>>> import numpy as np
>>> from numpy import linalg as LA
>>> np.set_printoptions(precision=2, suppress=True, linewidth=160, sign=" ")
>>> arr = np.load("test2.npy")
>>> arr
array([[-2, -1, -2,  0, -1, -1],
       [-2,  2, -2, -1,  0, -1],
       [ 0, -1,  1, -1, -1,  2],
       [ 0,  2,  0,  1,  1,  1],
       [-1,  1,  1, -1,  2, -1],
       [ 1, -2,  2,  1,  0, -1],
       [ 1, -2,  2,  2,  0, -1],
       [ 1, -2, -2, -2, -1,  2],
       [-8,  5, -8, -3, -1, -4]])
>>> w1 = np.array([[2, 0, 1, 0],
...     [-1, 2, -1, 0],
...     [1, -1, 0, -1],
...     [1, -2, 0, 0],
...     [-2, 2, 2, 0],
...     [-1, 1, -1, -2]])
>>> b = np.array([0, -2, -1, 0])
>>> act = np.maximum(arr @ w1 + b, 0)
>>> (act > 0).astype(int)
array([[ 0,  0,  0,  1],
       [ 0,  1,  0,  1],
       [ 1,  0,  0,  0],
       [ 0,  1,  0,  0],
       [ 0,  1,  1,  1],
       [ 1,  0,  1,  0],
       [ 1,  0,  1,  0],
       [ 0,  0,  0,  0],
       [ 0,  1,  0,  1]])
>>> cent = np.array([[1, 2, -1], [-1, 2, -1], [0, 1, 1], [1, -2, -2]])
>>> (act @ cent).round(6).argmax(axis=1)
array([ 0,  1,  1,  1,  1,  1,  1,  0,  0])
>>> act @ cent
array([[  4,  -8,  -8],
       [ -1,   2, -13],
       [  1,   2,  -1],
       [ -3,   6,  -3],
       [ -3,   8,  -4],
       [  8,  19,  -5],
       [  9,  21,  -6],
       [  0,   0,   0],
       [  0,   0, -48]])
>>> w1 @ cent
array([[ 2,  5, -1],
       [-3,  1, -2],
       [ 1,  2,  2],
       [ 3, -2,  1],
       [-4,  2,  2],
       [-4,  3,  3]])
>>> hat = arr @ LA.solve(arr.T @ arr, arr.T)
>>> np.round(LA.eigvalsh(hat), 2) + 0
array([ 0.,  0.,  0.,  1.,  1.,  1.,  1.,  1.,  1.])
>>> np.round(np.trace(hat), 2)
np.float64(6.0)
>>> np.diag(hat)
array([ 0.69,  0.13,  0.95,  0.79,  0.99,  0.31,  0.4 ,  0.88,  0.86])
>>> np.allclose(hat @ hat, hat)
True
>>> LA.matrix_rank(np.eye(9) - hat)
np.int64(3)
>>> M = np.load("a.npy")
>>> M
array([[-3, -4, -3,  3, -4, -2,  2],
       [-3, -3,  3, -1, -2,  1,  3],
       [-3, -4, -3,  3, -4, -2,  2],
       [-4,  3, -1, -1, -3,  1, -4]])
>>> # rank 3
>>> left, sigma, vt = LA.svd(M)
>>> sigma.round(2) + 0
array([ 11.95,   7.35,   5.68,   0.  ])
>>> out = left[:, :3] @ np.diag(sigma[:3]) @ vt[:3]
>>> round(float(LA.norm(M - out, 2)), 2), round(sigma[3], 2)
(0.0, np.float64(0.0))
>>> out
array([[-3., -4., -3.,  3., -4., -2.,  2.],
       [-3., -3.,  3., -1., -2.,  1.,  3.],
       [-3., -4., -3.,  3., -4., -2.,  2.],
       [-4.,  3., -1., -1., -3.,  1., -4.]])
>>> LA.matrix_rank(out)
np.int64(3)
>>> LA.matrix_rank(M, rtol=0.05)
np.int64(3)
>>> LA.lstsq(out[:-1].T, out[-1])[2]
np.int32(2)
>>> out @ LA.pinv(out) @ out
array([[-3., -4., -3.,  3., -4., -2.,  2.],
       [-3., -3.,  3., -1., -2.,  1.,  3.],
       [-3., -4., -3.,  3., -4., -2.,  2.],
       [-4.,  3., -1., -1., -3.,  1., -4.]])
>>> X = np.load("run0.npy")
>>> X
array([[ 2,  1,  2,  3,  0,  0],
       [ 2,  1,  4,  4,  3,  1],
       [ 2,  0,  2,  2,  1,  0],
       [ 2,  2,  4,  5,  2,  1],
       [ 4,  4,  4,  3,  1,  3],
       [ 0,  0,  0,  0,  0,  0],
       [ 1,  3,  1,  1,  2,  2],
       [ 1,  2,  1,  0,  0,  0],
       [ 4,  5,  6,  5,  3,  4],
       [ 3,  5,  5,  6,  4,  3],
       [ 0,  1,  2,  2,  2,  1],
       [ 2,  1,  2,  3,  0,  0],
       [ 2,  1,  2,  3,  0,  0],
       [ 1,  2,  1,  0,  0,  0],
       [ 0,  1,  2,  2,  2,  1],
       [ 7,  8,  7,  7,  3,  5],
       [ 0,  0,  0,  0,  0,  0],
       [ 0,  0,  0,  0,  0,  0],
       [ 0,  0,  0,  0,  0,  0],
       [ 0,  0,  0,  0,  0,  0],
       [ 2,  1,  4,  4,  3,  1],
       [ 1,  2,  1,  0,  0,  0],
       [ 0,  0,  0,  0,  0,  0],
       [ 4,  5,  4,  3,  3,  2],
       [ 3,  3,  5,  5,  3,  4]])
>>> left, sigma, vt = LA.svd(X, full_matrices=False)
>>> np.round(left.T @ X @ vt.T, 2) + 0
array([[ 30.56,   0.  ,   0.  ,   0.  ,   0.  ,   0.  ],
       [  0.  ,   6.51,   0.  ,   0.  ,   0.  ,   0.  ],
       [  0.  ,   0.  ,   4.66,   0.  ,   0.  ,   0.  ],
       [  0.  ,   0.  ,   0.  ,   2.71,   0.  ,   0.  ],
       [  0.  ,   0.  ,   0.  ,   0.  ,   2.11,   0.  ],
       [  0.  ,   0.  ,   0.  ,   0.  ,   0.  ,   1.42]])
>>> left.shape, sigma.shape, vt.shape
((25, 6), (6,), (6, 6))
>>> np.abs(vt[0])
array([ 0.38,  0.43,  0.51,  0.5 ,  0.28,  0.29])
>>> np.round(left.T @ left, 2) + 0
array([[ 1.,  0.,  0.,  0.,  0.,  0.],
       [ 0.,  1.,  0.,  0.,  0.,  0.],
       [ 0.,  0.,  1.,  0.,  0.,  0.],
       [ 0.,  0.,  0.,  1.,  0.,  0.],
       [ 0.,  0.,  0.,  0.,  1.,  0.],
       [ 0.,  0.,  0.,  0.,  0.,  1.]])
>>> np.allclose(left * sigma @ vt, X)
True
>>> (sigma > 1e-8).sum()
np.int64(6)
>>> sigma / sigma[0]
array([ 1.  ,  0.21,  0.15,  0.09,  0.07,  0.05])
>>> sigma
array([ 30.56,   6.51,   4.66,   2.71,   2.11,   1.42])
>>> out = np.array([[0, 0, 4], [3, 1, 8], [1, 4, 3], [8, 5, 9], [4, 2, 6], [6, 1, 6]])
>>> np.einsum("ik,kj->ji", X, out)
array([[  29,   57,   22,   64,   62,    0,   38,    7,   97,  102,   35,   29,   29,    7,   35,  129,    0,    0,    0,    0,   57,    7,    0,   67,   90],
       [  24,   44,   20,   48,   40,    0,   18,    6,   64,   66,   24,   24,   24,    6,   24,   82,    0,    0,    0,    0,   44,    6,    0,   44,   58],
       [  49,   88,   38,   99,  111,    0,   64,   23,  161,  163,   50,   49,   49,   23,   50,  224,    0,    0,    0,    0,   88,   23,    0,  125,  138]])
>>> out.T @ X.T
array([[  29,   57,   22,   64,   62,    0,   38,    7,   97,  102,   35,   29,   29,    7,   35,  129,    0,    0,    0,    0,   57,    7,    0,   67,   90],
       [  24,   44,   20,   48,   40,    0,   18,    6,   64,   66,   24,   24,   24,    6,   24,   82,    0,    0,    0,    0,   44,    6,    0,   44,   58],
       [  49,   88,   38,   99,  111,    0,   64,   23,  161,  163,   50,   49,   49,   23,   50,  224,    0,    0,    0,    0,   88,   23,    0,  125,  138]])
>>> LA.matrix_rank(np.vstack([X, out.T]))
np.int64(6)
>>> np.vstack([X, out.T]).shape
(28, 6)
>>> np.einsum("ik,kj->ij", X, out)
array([[  29,   24,   49],
       [  57,   44,   88],
       [  22,   20,   38],
       [  64,   48,   99],
       [  62,   40,  111],
       [   0,    0,    0],
       [  38,   18,   64],
       [   7,    6,   23],
       [  97,   64,  161],
       [ 102,   66,  163],
       [  35,   24,   50],
       [  29,   24,   49],
       [  29,   24,   49],
       [   7,    6,   23],
       [  35,   24,   50],
       [ 129,   82,  224],
       [   0,    0,    0],
       [   0,    0,    0],
       [   0,    0,    0],
       [   0,    0,    0],
       [  57,   44,   88],
       [   7,    6,   23],
       [   0,    0,    0],
       [  67,   44,  125],
       [  90,   58,  138]])
>>> np.einsum("ij->j", X)
array([ 43,  48,  59,  58,  32,  28])
>>> np.einsum("ij,ij->i", X, X)
array([  18,   47,   13,   54,   67,    0,   20,    6,  127,  120,   14,   18,   18,    6,   14,  245,    0,    0,    0,    0,   47,    6,    0,   79,   93])
>>> hat = X @ LA.solve(X.T @ X, X.T)
>>> np.allclose(hat @ hat, hat)
True
>>> np.diag(hat)
array([ 0.22,  0.31,  0.34,  0.3 ,  0.32,  0.  ,  0.36,  0.25,  0.36,  0.47,  0.19,  0.22,  0.22,  0.25,  0.19,  0.51,  0.  ,  0.  ,  0.  ,  0.  ,  0.31,
        0.25,  0.  ,  0.52,  0.41])
>>> round(float(np.trace(hat)), 2)
6.0
>>> x0 = np.array([4, 1, 7, -1, 4, 6])
>>> rhs = X @ x0
>>> b, lr = np.zeros(6), 1 / LA.norm(X, 2) ** 2
>>> for i in range(3):
...     b -= lr * X.T @ (X @ b - rhs)
...     if i % 1 == 0: print(i, round(LA.norm(X @ b - rhs), 2))
... 
0 21.22
1 20.88
2 20.55
>>> b
array([ 2.96,  3.43,  3.96,  3.76,  2.29,  2.42])
>>> np.round(LA.cond(X), 2)
np.float64(21.54)
>>> W0 = np.load("sample4.npy")
>>> W0
array([[ 1,  1,  1,  0,  3,  3,  3,  3,  0],
       [ 3,  3,  3,  0,  9,  9,  9,  9,  0],
       [-2, -2, -2,  0, -6, -6, -6, -6,  0],
       [ 2,  2,  2,  0,  6,  6,  6,  6,  0],
       [ 3,  3,  3,  0,  9,  9,  9,  9,  0]])
>>> out = W0 / np.sqrt((W0 ** 2).mean(axis=1, keepdims=True))
>>> out[3]
array([ 0.48,  0.48,  0.48,  0.  ,  1.44,  1.44,  1.44,  1.44,  0.  ])
>>> feats = np.loadtxt("m.csv", delimiter=",")
>>> feats
array([[ 0.82, -2.68, -5.47, -6.83, -3.26,  2.2 , -0.36],
       [-3.11, -2.99,  2.24, -3.15,  7.19, -1.34,  3.6 ],
       [ 1.04,  2.6 ,  2.02,  5.06, -2.04,  0.35, -7.63],
       [-4.03, -1.68, -3.51,  2.54,  2.23,  1.44, -7.42],
       [-2.72, -7.72,  4.7 ,  1.74, -2.42, -0.53,  1.33],
       [ 5.64, -3.92, -1.4 ,  2.13,  5.12, -4.1 , -1.83],
       [-2.25, -6.3 ,  0.86, -2.56,  0.06, -5.78,  3.82],
       [ 1.56,  2.16, -7.91,  2.79, -0.99,  4.59,  0.66],
       [ 1.19,  0.74, -0.12, -8.64,  0.8 , -4.65, -1.06],
       [ 2.  ,  1.59,  6.32,  5.22, -1.93, -0.12, -4.74],
       [ 1.17,  2.85,  0.97,  9.23,  2.05, -0.11,  0.55],
       [-3.75, -4.06,  5.04,  1.09,  3.66,  1.94,  5.07],
       [-5.05, -4.37, -5.04, -2.13,  2.11, -1.67,  4.27],
       [ 4.9 ,  0.15,  1.89, -7.81,  2.87,  1.25,  1.22],
       [ 2.78,  2.75, -3.  ,  1.73, -8.34,  1.32, -1.21],
       [ 2.37, -3.55,  4.23,  3.78, -3.7 , -2.75,  5.32],
       [-0.05,  2.78,  4.51, -1.27, -1.87,  5.32, -6.21],
       [ 0.69,  1.4 ,  0.97, -5.05,  0.79,  0.84,  8.35],
       [ 1.21,  1.13,  8.21, -3.26, -4.06, -1.46,  0.77],
       [-0.44, -1.38,  4.13,  2.91, -5.65, -1.98, -6.04],
       [-4.87, -8.52, -1.15, -0.51, -0.74,  1.15,  0.5 ],
       [ 0.54, -3.96,  5.45, -3.91,  1.43, -4.4 ,  4.21],
       [ 0.3 , -4.7 ,  3.52,  7.83, -0.46, -0.88, -1.75],
       [ 4.36, -4.2 , -2.66, -4.95, -4.6 ,  1.92, -2.63],
       [-0.05, -5.63, -2.42,  5.81,  2.25,  4.6 ,  1.59],
       [-2.98,  5.09, -1.18,  0.85,  2.79,  1.74,  7.23],
       [-5.13,  3.14,  4.77,  0.01,  6.35, -0.68,  0.61],
       [-7.64,  2.22,  2.13,  0.46, -0.05,  3.55,  4.4 ],
       [ 4.67,  3.35,  4.47,  3.66, -4.61, -3.26, -1.28]])
>>> out = np.c_[feats[:, :4] @ np.array([[-5, 7, 0, -1], [-6, 2, -2, 8], [6, -4, -9, 2], [4, 0, -4, 1]]), np.array([-2, 8, 3, 5, 1, 1, -6, 2, 9, -8, -6, -5, -8, -9, 0, -5, 0, 1, 2, 4, -9, -9, 5, -3, -1, 4, 8, 1, 7])]
>>> out
array([[-48.16,  22.26,  81.91, -40.03,  -2.  ],
       [ 34.33, -36.71,  -1.58, -19.48,   8.  ],
       [ 11.56,   4.4 , -43.62,  28.86,   3.  ],
       [ 19.33, -17.53,  24.79, -13.89,   5.  ],
       [ 95.08, -53.28, -33.82, -47.9 ,   1.  ],
       [ -4.56,  37.24,  11.92, -37.67,   1.  ],
       [ 43.97, -31.79,  15.1 , -48.99,  -6.  ],
       [-57.06,  46.88,  55.71,   2.69,   2.  ],
       [-45.67,  10.29,  34.16,  -4.15,   9.  ],
       [ 39.26,  -8.1 , -80.94,  28.58,  -8.  ],
       [ 19.79,  10.01, -51.35,  32.8 ,  -6.  ],
       [ 77.71, -54.53, -41.6 , -17.56,  -5.  ],
       [ 12.71, -23.93,  62.62, -42.12,  -8.  ],
       [-45.3 ,  27.04,  13.93,  -7.73,  -9.  ],
       [-41.48,  36.96,  14.58,  14.95,   0.  ],
       [ 49.95,  -7.43, -46.09, -18.53,  -5.  ],
       [  5.55, -12.83, -41.07,  30.04,   0.  ],
       [-26.23,   3.75,   8.67,   7.4 ,   1.  ],
       [ 23.39, -22.11, -63.11,  20.99,   2.  ],
       [ 46.9 , -22.36, -46.05,   0.57,   4.  ],
       [ 66.53, -46.53,  29.43, -66.1 ,  -9.  ],
       [ 38.12, -25.94, -25.49, -25.23,  -9.  ],
       [ 79.14, -21.38, -53.6 , -23.03,   5.  ],
       [-32.36,  32.76,  52.14, -48.23,  -3.  ],
       [ 42.75,  -1.93,   9.8 , -44.02,  -1.  ],
       [-19.32,  -5.96,  -2.96,  42.19,   4.  ],
       [ 35.47, -48.71, -49.25,  39.8 ,   8.  ],
       [ 39.5 , -57.56, -25.45,  30.12,   1.  ],
       [ -1.99,  21.51, -61.57,  34.73,   7.  ]])
>>> np.round(LA.norm(out - feats @ LA.lstsq(feats, out)[0], axis=0), 2) + 0
array([  0.  ,   0.  ,   0.  ,   0.  ,  25.34])
>>> LA.norm(LA.qr(feats)[0].T @ out, axis=0) ** 2 / ((out ** 2).sum(axis=0) + 1e-12)
array([ 1.  ,  1.  ,  1.  ,  1.  ,  0.26])
>>> LA.matrix_rank(out)
np.int64(5)
